$ ipython --no-banner

In [1]: import numpy as np

In [2]: import numpy.linalg as la

In [3]: np.set_printoptions(precision=2, suppress=True, linewidth=200)

In [4]: X = np.load("run4.npy")

In [5]: X
Out[5]: 
array([[-2.,  0., -3., -3., -3.],
       [ 0., -2.,  0.,  0.,  0.],
       [-3.,  0., -2., -3., -3.],
       [-3.,  0., -3., -2., -3.],
       [-3.,  0., -3., -3., -2.]])

In [6]: # symmetric, so the eigenvalues are real

In [7]: vals, evecs = la.eigh(X)

In [8]: la.svd(X, compute_uv=False)
Out[8]: array([11.,  2.,  1.,  1.,  1.])

In [9]: np.round(evecs.T @ X @ evecs, 2) + 0
Out[9]: 
array([[-11.,   0.,   0.,   0.,   0.],
       [  0.,  -2.,   0.,   0.,   0.],
       [  0.,   0.,   1.,   0.,   0.],
       [  0.,   0.,   0.,   1.,   0.],
       [  0.,   0.,   0.,   0.,   1.]])

In [10]: vals.sum(), np.trace(X)
Out[10]: (np.float64(-10.0), np.float64(-10.0))

In [11]: la.eigvalsh(X + 5 * np.eye(5))
Out[11]: array([-6.,  3.,  6.,  6.,  6.])

In [12]: vals
Out[12]: array([-11.,  -2.,   1.,   1.,   1.])

In [13]: (vals > 1e-8).sum(), (vals < -1e-8).sum()
Out[13]: (np.int64(3), np.int64(2))

In [14]: q, Rm = la.qr(X)

In [15]: q
Out[15]: 
array([[-0.36,  0.  ,  0.76,  0.44, -0.31],
       [ 0.  ,  1.  ,  0.  ,  0.  ,  0.  ],
       [-0.54, -0.  , -0.64,  0.44, -0.31],
       [-0.54, -0.  ,  0.07, -0.78, -0.31],
       [-0.54, -0.  ,  0.07,  0.04,  0.84]])

In [16]: print(round(abs(Rm[0, 0]), 2), round(la.norm(X[:, 0]), 2))
5.57 5.57

In [17]: np.allclose(Rm.T @ Rm, X.T @ X)
Out[17]: True
